$ python3 -q
>>> import numpy as np
>>> from numpy import linalg as LA
>>> np.set_printoptions(precision=2, suppress=True, linewidth=120, sign=" ")
>>> arr = np.load("run9.npy")
>>> print(arr.round(2) + 0)
[[ 1.04  0.76  0.6   0.05 -0.34 -0.66 -0.37]
 [ 0.76  1.45  0.37  0.54  0.02 -0.08  0.06]
 [ 0.6   0.37  2.18  0.12  0.36  0.    0.09]
 [ 0.05  0.54  0.12  1.83 -0.01  0.27 -0.25]
 [-0.34  0.02  0.36 -0.01  1.39  0.29 -0.6 ]
 [-0.66 -0.08  0.    0.27  0.29  0.72  0.6 ]
 [-0.37  0.06  0.09 -0.25 -0.6   0.6   1.38]]
>>> Uu, s, Vh = LA.svd(arr)
>>> vecs = Vh[:(s > 1e-8).sum()]
>>> rng = np.random.default_rng(733)
>>> vec = arr[1] + 3 * arr[2] + rng.integers(2) * np.eye(7)[2]
>>> print(vec)
[ 2.54  2.58  7.93  0.91  1.09 -0.07  0.33]
>>> np.allclose(vecs.T @ vecs @ vec, vec)
False
>>> np.diag(vecs.T @ vecs)
array([ 0.42,  0.85,  0.95,  0.95,  0.78,  0.36,  0.69])
>>> np.round(LA.norm(arr) ** 2 / LA.norm(arr, 2) ** 2, 2)
np.float64(2.44)
>>> print(LA.norm(arr, axis=1).argmax())
2
>>> np.round(LA.norm(arr[2] - arr[3]), 2)
np.float64(2.8)
>>> LA.norm(arr, axis=0)
array([ 1.65,  1.77,  2.33,  1.95,  1.62,  1.22,  1.69])
>>> print(round(float(arr[2] @ arr[3]), 2))
0.7
>>> data = np.load("data.npy")
>>> data
array([[ 0.59, -0.27, -0.24,  3.17,  1.27,  0.85, -0.35, -0.13],
       [ 2.39, -0.33, -0.29,  6.16,  3.79,  1.69, -0.02, -0.08],
       [ 1.87,  0.05,  1.03,  5.46,  4.2 ,  2.14, -0.58, -0.29],
       [-0.62, -0.15, -0.41,  0.13,  0.3 , -0.53,  0.11, -0.08],
       [ 0.11, -0.05, -0.25, -0.13, -0.31,  0.3 ,  0.09,  0.23]])
>>> M2 = data + rng.integers(-2, 3, (5, 1)) @ rng.integers(-2, 3, (1, 8))
>>> M2
array([[-3.41, -2.27,  3.76,  5.17, -0.73,  2.85,  1.65, -0.13],
       [ 2.39, -0.33, -0.29,  6.16,  3.79,  1.69, -0.02, -0.08],
       [ 5.87,  2.05, -2.97,  3.46,  6.2 ,  0.14, -2.58, -0.29],
       [ 1.38,  0.85, -2.41, -0.87,  1.3 , -1.53, -0.89, -0.08],
       [ 0.11, -0.05, -0.25, -0.13, -0.31,  0.3 ,  0.09,  0.23]])
>>> M2 - data
array([[-4., -2.,  4.,  2., -2.,  2.,  2.,  0.],
       [ 0.,  0.,  0.,  0.,  0.,  0.,  0.,  0.],
       [ 4.,  2., -4., -2.,  2., -2., -2.,  0.],
       [ 2.,  1., -2., -1.,  1., -1., -1.,  0.],
       [ 0.,  0.,  0.,  0.,  0.,  0.,  0.,  0.]])
>>> vec = np.array([-1, 1, 1, -1, 3, 3, 0, 0])
>>> h1 = np.maximum(data @ vec, 0)
>>> np.tanh(data @ vec)
array([ 0.97,  1.  ,  1.  , -0.64, -0.3 ])
>>> np.flatnonzero(h1 > 1e-9)
array([ 0,  1,  2])
>>> h1
array([  2.09,   7.27,  12.77,   0.  ,   0.  ])
>>> print(np.maximum(data @ vec, 0) - np.maximum(-data @ vec, 0))
[ 2.09  7.27 12.77 -0.76 -0.31]
>>> theta = np.radians(180)
>>> Rm = np.eye(8)
>>> Rm[5, 5] = Rm[3, 3] = np.cos(theta)
>>> Rm[5, 3], Rm[3, 5] = -np.sin(theta), np.sin(theta)
>>> Rm.round(2) + 0
array([[ 1.,  0.,  0.,  0.,  0.,  0.,  0.,  0.],
       [ 0.,  1.,  0.,  0.,  0.,  0.,  0.,  0.],
       [ 0.,  0.,  1.,  0.,  0.,  0.,  0.,  0.],
       [ 0.,  0.,  0., -1.,  0.,  0.,  0.,  0.],
       [ 0.,  0.,  0.,  0.,  1.,  0.,  0.,  0.],
       [ 0.,  0.,  0.,  0.,  0., -1.,  0.,  0.],
       [ 0.,  0.,  0.,  0.,  0.,  0.,  1.,  0.],
       [ 0.,  0.,  0.,  0.,  0.,  0.,  0.,  1.]])
>>> M2 = data @ Rm.T
>>> np.allclose(data @ data.T, M2 @ M2.T)
True
>>> M2
array([[ 0.59, -0.27, -0.24, -3.17,  1.27, -0.85, -0.35, -0.13],
       [ 2.39, -0.33, -0.29, -6.16,  3.79, -1.69, -0.02, -0.08],
       [ 1.87,  0.05,  1.03, -5.46,  4.2 , -2.14, -0.58, -0.29],
       [-0.62, -0.15, -0.41, -0.13,  0.3 ,  0.53,  0.11, -0.08],
       [ 0.11, -0.05, -0.25,  0.13, -0.31, -0.3 ,  0.09,  0.23]])
>>> LA.svd(data, compute_uv=False), LA.svd(M2, compute_uv=False)
(array([ 11.34,   1.48,   0.99,   0.73,   0.31]), array([ 11.34,   1.48,   0.99,   0.73,   0.31]))
>>> blk = np.stack([M2, 3 * M2, M2[::-1]])
>>> np.einsum("bij,cij->bc", blk, blk)
array([[  132.41,   397.24,    55.53],
       [  397.24,  1191.73,   166.59],
       [   55.53,   166.59,   132.41]])
>>> blk.shape
(3, 5, 8)
>>> LA.norm(blk, axis=(1, 2))
array([ 11.51,  34.52,  11.51])
>>> LA.matrix_rank(blk)
array([ 5,  5,  5])
>>> (blk @ M2.T).shape
(3, 5, 5)
>>> A = np.load("test18.npy")
>>> A
array([[ 0, -3, -6,  7,  2, -7,  0, -4],
       [ 0,  0, -2,  3,  8,  7,  0,  1],
       [ 0,  0,  0,  5,  4,  7,  0,  8],
       [ 0,  0,  0,  0,  0,  2,  7, -2],
       [ 0,  0,  0,  0,  0, -9,  4,  5],
       [ 0,  0,  0,  0,  0,  0, -4,  6],
       [ 0,  0,  0,  0,  0,  0,  0,  1],
       [ 0,  0,  0,  0,  0,  0,  0,  0]])
>>> z = rng.permutation(8)
>>> z
array([ 1,  5,  4,  7,  6,  0,  2,  3])
>>> M2 = A[z][:, z]
>>> np.allclose(M2, A)
False
>>> round(float(LA.det(M2)), 2), np.round(LA.det(A[z]), 2)
(0.0, np.float64(0.0))
>>> r = LA.matrix_rank(A)
>>> r
np.int64(6)
>>> ns = LA.svd(A)[2][r:].T
>>> [int(LA.matrix_rank(np.delete(A, i, axis=0))) for i in range(8)]
[5, 5, 5, 6, 6, 6, 6, 6]
>>> np.round(A @ ns, 2) + 0
array([[ 0.,  0.],
       [ 0.,  0.],
       [ 0.,  0.],
       [ 0.,  0.],
       [ 0.,  0.],
       [ 0.,  0.],
       [ 0.,  0.],
       [ 0.,  0.]])
>>> Uu, s, Vh = LA.svd(A)
>>> vecs = Vh[:(s > 1e-8).sum()]
>>> vec = A[6] + -2 * A[4] + rng.integers(2) * np.eye(8)[0]
>>> print(vec)
[ 1.  0.  0.  0.  0. 18. -8. -9.]
>>> round(float(LA.norm(vec - vecs.T @ vecs @ vec)), 2)
1.0
>>> LA.matrix_rank(np.vstack([A, vec]))
np.int64(7)
>>> np.diag(vecs.T @ vecs)
array([ 0.  ,  0.17,  0.86,  0.99,  0.98,  1.  ,  1.  ,  1.  ])
>>> LA.matrix_rank(A, rtol=0.1)
np.int64(5)
>>> [round(float(x), 2) for x in LA.svd(A, compute_uv=False)[:3]]
[17.03, 12.65, 11.49]
>>> K = np.loadtxt("case1.csv", delimiter=",")
>>> K
array([[-1.,  0., -2.,  0.,  0.,  0.],
       [ 0., -1.,  0., -2.,  0.,  0.],
       [-2.,  0., -1.,  0.,  0.,  0.],
       [ 0., -2.,  0., -1.,  0.,  0.],
       [ 0.,  0.,  0.,  0., -1., -2.],
       [ 0.,  0.,  0.,  0., -2., -1.]])
>>> M2 = LA.inv(K)
>>> M2
array([[ 0.33, -0.  , -0.67, -0.  , -0.  , -0.  ],
       [-0.  ,  0.33, -0.  , -0.67, -0.  , -0.  ],
       [-0.67, -0.  ,  0.33, -0.  , -0.  , -0.  ],
       [-0.  , -0.67, -0.  ,  0.33, -0.  , -0.  ],
       [-0.  , -0.  , -0.  , -0.  ,  0.33, -0.67],
       [-0.  , -0.  , -0.  , -0.  , -0.67,  0.33]])
>>> round(float(LA.det(K) * LA.det(M2)), 2)
1.0
>>> K @ M2
array([[ 1.,  0.,  0.,  0.,  0.,  0.],
       [ 0.,  1.,  0.,  0.,  0.,  0.],
       [ 0.,  0.,  1.,  0.,  0.,  0.],
       [ 0.,  0.,  0.,  1.,  0.,  0.],
       [ 0.,  0.,  0.,  0.,  1.,  0.],
       [ 0.,  0.,  0.,  0.,  0.,  1.]])
>>> M2.ravel(order="F")
array([ 0.33, -0.  , -0.67, -0.  , -0.  , -0.  , -0.  ,  0.33, -0.  , -0.67, -0.  , -0.  , -0.67, -0.  ,  0.33, -0.  ,
       -0.  , -0.  , -0.  , -0.67, -0.  ,  0.33, -0.  , -0.  , -0.  , -0.  , -0.  , -0.  ,  0.33, -0.67, -0.  , -0.  ,
       -0.  , -0.  , -0.67,  0.33])
>>> M2.reshape(-1, 2)
array([[ 0.33, -0.  ],
       [-0.67, -0.  ],
       [-0.  , -0.  ],
       [-0.  ,  0.33],
       [-0.  , -0.67],
       [-0.  , -0.  ],
       [-0.67, -0.  ],
       [ 0.33, -0.  ],
       [-0.  , -0.  ],
       [-0.  , -0.67],
       [-0.  ,  0.33],
       [-0.  , -0.  ],
       [-0.  , -0.  ],
       [-0.  , -0.  ],
       [ 0.33, -0.67],
       [-0.  , -0.  ],
       [-0.  , -0.  ],
       [-0.67,  0.33]])
>>> blk = M2.reshape(6, 2, -1)
>>> blk[:, 0]
array([[ 0.33, -0.  , -0.67],
       [-0.  ,  0.33, -0.  ],
       [-0.67, -0.  ,  0.33],
       [-0.  , -0.67, -0.  ],
       [-0.  , -0.  , -0.  ],
       [-0.  , -0.  , -0.  ]])
>>> np.einsum("ihd,jhd->hij", blk, blk).shape
(2, 6, 6)
>>> theta = np.deg2rad(135)
>>> mat = np.eye(4)
>>> mat[np.ix_([1, 2], [1, 2])] = [[np.cos(theta), -np.sin(theta)], [np.sin(theta), np.cos(theta)]]
>>> mat
array([[ 1.  ,  0.  ,  0.  ,  0.  ],
       [ 0.  , -0.71, -0.71,  0.  ],
       [ 0.  ,  0.71, -0.71,  0.  ],
       [ 0.  ,  0.  ,  0.  ,  1.  ]])
>>> M2 = mat + rng.integers(-2, 3, (4, 1)) @ rng.integers(-2, 3, (1, 4))
>>> M2
array([[ 2.  ,  1.  ,  1.  , -1.  ],
       [-1.  , -1.71, -1.71,  1.  ],
       [ 0.  ,  0.71, -0.71,  0.  ],
       [ 0.  ,  0.  ,  0.  ,  1.  ]])
>>> np.abs(M2 - mat).sum(axis=1)
array([ 4.,  4.,  0.,  0.])
>>> LA.matrix_rank(M2 - mat, tol=1e-8)
np.int64(1)
